$ ipython --no-banner

In [1]: import numpy as np

In [2]: import numpy.linalg as la

In [3]: np.set_printoptions(suppress=True, linewidth=120)

In [4]: rnd = lambda a: np.round(a, 2) + 0

In [5]: feats = np.loadtxt("case2.csv", delimiter=",")

In [6]: feats
Out[6]: 
array([[0., 0., 0., 0., 0., 0., 1., 1.],
       [0., 0., 0., 1., 0., 0., 0., 1.],
       [0., 0., 0., 0., 0., 0., 0., 0.],
       [0., 1., 0., 0., 1., 0., 1., 0.],
       [0., 0., 0., 1., 0., 0., 0., 0.],
       [0., 0., 0., 0., 0., 0., 1., 0.],
       [1., 0., 0., 1., 0., 1., 0., 1.],
       [1., 1., 0., 0., 0., 0., 1., 0.]])

In [7]: vals, evecs = la.eigh(feats)

In [8]: vec = np.array([-3, -1, 3, -2, 2, 2, 2, -1])

In [9]: print(rnd(la.eigvalsh(feats[1:, 1:])))
[-2.25 -0.8  -0.55  0.    0.55  0.8   2.25]

In [10]: feats @ feats
Out[10]: 
array([[2., 1., 0., 1., 0., 1., 1., 1.],
       [1., 2., 0., 0., 1., 0., 2., 0.],
       [0., 0., 0., 0., 0., 0., 0., 0.],
       [1., 0., 0., 3., 0., 1., 0., 2.],
       [0., 1., 0., 0., 1., 0., 1., 0.],
       [1., 0., 0., 1., 0., 1., 0., 1.],
       [1., 2., 0., 0., 1., 0., 4., 1.],
       [1., 0., 0., 2., 0., 1., 1., 3.]])

In [11]: np.allclose(feats, feats.T)
Out[11]: True

In [12]: print(rnd(np.sort(np.abs(la.eigvals(feats)))))
[0.   0.   0.59 0.79 1.11 1.31 2.25 2.65]

In [13]: rnd(la.matrix_power(feats, 3))
Out[13]: 
array([[2., 2., 0., 2., 1., 1., 5., 4.],
       [2., 0., 0., 5., 0., 2., 1., 5.],
       [0., 0., 0., 0., 0., 0., 0., 0.],
       [2., 5., 0., 0., 3., 0., 7., 1.],
       [1., 0., 0., 3., 0., 1., 0., 2.],
       [1., 2., 0., 0., 1., 0., 4., 1.],
       [5., 1., 0., 7., 0., 4., 2., 7.],
       [4., 5., 0., 1., 2., 1., 7., 2.]])

In [14]: [round(float(x), 2) for x in la.svd(feats, compute_uv=False)[:3]]
Out[14]: [2.65, 2.25, 1.31]

In [15]: la.cond(feats) > 100
Out[15]: np.True_

In [16]: rnd(la.norm(feats, 2) / la.norm(feats))
Out[16]: np.float64(0.66)

In [17]: M = np.load("dump.npy")

In [18]: M
Out[18]: 
array([[-14.51,  -1.73,  -2.07,  -6.69,   1.6 ,  -3.48,  21.1 ,   2.49,  -8.61],
       [  0.15,  11.26,   4.32,  -8.87,   2.01,  -0.75,  16.45,  -3.53,   4.23],
       [ -8.86,  -5.66,  -2.01,  -0.38,   9.19,  -3.03,   4.86,  -3.77,  -1.44],
       [  9.18,   1.05,  16.98,   3.96,  14.4 ,  -3.22,   4.75,  -2.71,   3.59],
       [ -0.88,  -5.03,   8.32,  -1.33, -13.07,  -3.32,   7.96,  -3.64,   1.7 ],
       [ -3.6 ,  -1.2 ,  -1.92,   4.05,   0.51,  -1.53,   2.79,  -3.6 ,   0.01],
       [  1.58, -12.58,   5.8 ,  -6.22,  -2.99,  -1.23,  -3.49,  12.07,  -1.6 ],
       [  0.65,  -3.56,  -2.65,   0.58,  -4.76,   4.54,  -3.45,  -1.59,   1.33],
       [  9.37,   4.45,  -1.66,   0.22,  -4.96,  -1.8 ,  -2.11,  11.18,  -2.84],
       [ -5.58,   9.86,   3.44,   1.18,  -2.29,  -4.94,  -0.03,   1.87,   8.97],
       [  0.83,  11.01,   2.57,   6.09, -14.29,  -1.8 ,   2.63,   5.54,   1.25],
       [ -6.99, -20.8 ,  -5.48,   6.36,   6.1 ,  -4.83,   7.43,  -4.77,   5.14],
       [  5.4 , -13.96,  -1.84, -12.16,   6.67,  10.07,   6.97,  -2.03,   4.13],
       [-11.6 ,   0.34,   4.77,  -0.93,   3.36,   4.29,  -8.5 ,   0.43,   3.85],
       [-12.77,   4.58,  -5.38,   8.58,   3.69,   7.81,   2.02,   0.44,   3.73],
       [ -6.79, -11.1 ,  -3.72,  -0.9 ,   0.11,   7.44,   0.16,   5.63,   1.07],
       [  6.63,   2.39,  -1.6 ,   4.1 ,  -0.04,   3.17,  -0.17,  -4.92,  -3.36],
       [  8.03,  -8.52,   1.31,   2.26,  -3.  ,  -3.12,   3.69,   0.39,  -7.35],
       [  5.05,  -0.27,  -5.38,  -1.14,   1.49,  -7.58, -11.09,  -3.98,  -1.77],
       [  0.05,  -4.63,   2.65,  -2.35,   7.86,   2.75,  -5.39,  -1.72,  -6.54],
       [  0.5 ,  14.03,  -3.04,  -2.15, -11.1 ,  -2.38,  -1.71,   8.81,   5.39],
       [  6.  ,  15.38,   4.21,  -1.46,   2.79,  -6.74,  -6.38,   3.19,   6.3 ],
       [  4.66, -12.15,   8.87,  -8.71,   1.23,   1.09,  10.76,   3.37,   2.35],
       [  3.83,  -2.  ,  -0.47,  -2.16, -10.72,   6.63, -21.33,   1.42,  -3.25],
       [  3.28,   5.59,  10.44,  -2.28,  20.95,  -1.57,   4.69,   2.38,   4.09],
       [ -5.24,  -0.12,   4.9 ,  -8.05,  -0.08,   2.72,  10.76,  -1.99,   1.37],
       [ -5.73,  -5.69, -10.17,   2.27,   0.82,  -5.95,  -2.28,   5.3 ,   1.06],
       [ -3.79,   4.72, -11.16,  -1.  ,  -6.95,  -4.19,  11.92,  -0.33,  -7.45],
       [ -0.95,   5.84,   0.68,  -6.17,   0.78,  -7.53,  -2.52,  -5.3 ,   8.47]])

In [19]: C = M[[10, 4]].astype(float)

In [20]: for _ in range(4):
    ...:     idx = la.norm(M[:, None] - C, axis=-1).argmin(axis=1)
    ...:     C = np.array([M[idx == j].mean(axis=0) for j in range(2)])
    ...: 

In [21]: idx
Out[21]: array([1, 1, 1, 1, 1, 1, 1, 0, 0, 0, 0, 1, 1, 0, 0, 1, 0, 1, 0, 1, 0, 0, 1, 0, 1, 1, 0, 0, 0])

In [22]: np.abs(C[1] - C[0]).argmax()
Out[22]: np.int64(1)

In [23]: np.bincount(idx)
Out[23]: array([14, 15])
